$ python3 -q
>>> import numpy as np
>>> import numpy.linalg as la
>>> np.set_printoptions(suppress=True, linewidth=120)
>>> Q, _ = la.qr(np.array([[-0.5, -0.2, 0.2, -0.7, 1.8, -0.8, -1.0],
...     [0.5, -0.5, 0.6, -0.7, -0.9, 1.4, 0.5],
...     [0.3, 0.8, 0.6, -0.9, 0.2, 0.4, -0.4],
...     [0.3, 0.6, -0.8, -0.4, 0.4, 0.1, -0.4],
...     [-1.3, 1.6, 1.2, 0.5, -0.7, 1.1, 0.5],
...     [-0.1, 1.2, 0.4, 0.1, 1.4, -0.2, 0.2],
...     [-1.3, 0.9, 0.7, 0.3, 2.0, -0.9, -0.8]]))
>>> A = 4 * Q
>>> A.round(3)
array([[-0.991, -1.202, -0.134, -2.991,  0.593, -0.156, -2.057],
       [ 0.991, -0.247, -2.668, -0.672, -0.415, -2.534,  0.891],
       [ 0.595,  2.128, -1.542, -1.629, -0.134,  2.356,  0.722],
       [ 0.595,  1.714,  2.383, -1.641, -1.174, -1.561,  0.723],
       [-2.578,  1.262, -0.867,  0.678, -2.298, -0.394, -1.057],
       [-0.198,  2.325, -0.22 ,  0.667,  2.611, -1.161, -1.378],
       [-2.578, -0.187,  0.103, -0.592,  1.408, -0.248,  2.63 ]])
>>> np.round(la.svd(A, compute_uv=False), 3)
array([4., 4., 4., 4., 4., 4., 4.])
>>> np.round(A @ A.T, 3) + 0
array([[16.,  0.,  0.,  0.,  0.,  0.,  0.],
       [ 0., 16.,  0.,  0.,  0.,  0.,  0.],
       [ 0.,  0., 16.,  0.,  0.,  0.,  0.],
       [ 0.,  0.,  0., 16.,  0.,  0.,  0.],
       [ 0.,  0.,  0.,  0., 16.,  0.,  0.],
       [ 0.,  0.,  0.,  0.,  0., 16.,  0.],
       [ 0.,  0.,  0.,  0.,  0.,  0., 16.]])
>>> data = np.array([[1, 1, 1, 1, -1, -1, -1, -1],
...     [1, 1, -1, -1, -1, -1, 1, 1],
...     [1, -1, 1, -1, -1, 1, -1, 1]])
>>> data
array([[ 1,  1,  1,  1, -1, -1, -1, -1],
       [ 1,  1, -1, -1, -1, -1,  1,  1],
       [ 1, -1,  1, -1, -1,  1, -1,  1]])
>>> rng = np.random.default_rng(29229)
>>> M2 = data + rng.integers(-2, 3, (3, 2)) @ rng.integers(-2, 3, (2, 8))
>>> M2
array([[ 3,  1, -4, -2, -7, -1,  1,  0],
       [ 2,  1, -5, -1, -7, -4, -1,  3],
       [-1, -1,  4,  4,  1, -3, -7,  2]])
>>> np.round(la.svd(M2 - data, compute_uv=False), 3) + 0
array([12.72 ,  9.066,  0.   ])
>>> la.matrix_rank(M2 - data, tol=1e-8)
np.int64(2)
>>> np.abs(M2 - data).sum(axis=1)
array([19, 18, 23])
>>> E = np.cumsum(np.array([[-3, -2, 3, 3],
...     [-3, 1, 3, 2],
...     [-3, 0, 3, 3],
...     [2, 2, -1, 1],
...     [0, 1, -3, 0],
...     [-2, 2, 0, 3],
...     [0, 3, 3, 3],
...     [3, 1, -1, -2],
...     [-1, 3, -3, 0],
...     [2, 0, -2, 2],
...     [3, -1, -3, 3],
...     [-3, 2, 2, 0],
...     [2, 3, 0, -2],
...     [3, 0, -1, 1],
...     [3, 3, 0, -3],
...     [-1, 1, 3, 1],
...     [0, -1, 3, 3],
...     [3, 3, -2, 1],
...     [2, 0, 0, 3],
...     [-1, 3, -1, -3],
...     [2, -1, 2, 0],
...     [0, -3, -2, 0],
...     [2, -3, 3, 2]]), axis=0)
>>> E
array([[-3, -2,  3,  3],
       [-6, -1,  6,  5],
       [-9, -1,  9,  8],
       [-7,  1,  8,  9],
       [-7,  2,  5,  9],
       [-9,  4,  5, 12],
       [-9,  7,  8, 15],
       [-6,  8,  7, 13],
       [-7, 11,  4, 13],
       [-5, 11,  2, 15],
       [-2, 10, -1, 18],
       [-5, 12,  1, 18],
       [-3, 15,  1, 16],
       [ 0, 15,  0, 17],
       [ 3, 18,  0, 14],
       [ 2, 19,  3, 15],
       [ 2, 18,  6, 18],
       [ 5, 21,  4, 19],
       [ 7, 21,  4, 22],
       [ 6, 24,  3, 19],
       [ 8, 23,  5, 19],
       [ 8, 20,  3, 19],
       [10, 17,  6, 21]])
>>> G = np.cov(E, rowvar=False)
>>> np.round(E.std(axis=0), 3)
array([6.105, 8.131, 2.67 , 4.94 ])
>>> round(np.corrcoef(E[:, 3], E[:, 0])[0, 1], 3)
np.float64(0.696)
>>> np.argwhere(np.triu(np.abs(np.corrcoef(E.T)) > 0.8, 1))
array([[0, 1],
       [1, 3]])
>>> np.round(la.eigvalsh(G)[::-1], 3)
array([120.673,  10.672,   6.382,   3.324])
>>> G.shape
(4, 4)
>>> P = E @ la.solve(E.T @ E, E.T)
>>> np.round(P @ E[:, 3], 3)
array([ 3.,  5.,  8.,  9.,  9., 12., 15., 13., 13., 15., 18., 18., 16., 17., 14., 15., 18., 19., 22., 19., 19., 19.,
       21.])
>>> np.allclose(P @ P, P)
True
>>> np.round(la.eigvalsh(P), 3) + 0
array([0., 0., 0., 0., 0., 0., 0., 0., 0., 0., 0., 0., 0., 0., 0., 0., 0., 0., 0., 1., 1., 1., 1.])
>>> idx = E[:, 1] > np.median(E[:, 1])
>>> u = E[idx].mean(axis=0) - E[~idx].mean(axis=0)
>>> idx.astype(int)
array([0, 0, 0, 0, 0, 0, 0, 0, 0, 0, 0, 0, 1, 1, 1, 1, 1, 1, 1, 1, 1, 1, 1])
>>> ((E - E.mean(axis=0)) @ u > 0).astype(int)
array([0, 0, 0, 0, 0, 0, 0, 0, 0, 0, 0, 0, 1, 1, 1, 1, 1, 1, 1, 1, 1, 1, 1])
>>> (((E - E.mean(axis=0)) @ u > 0) == idx).mean()
np.float64(1.0)
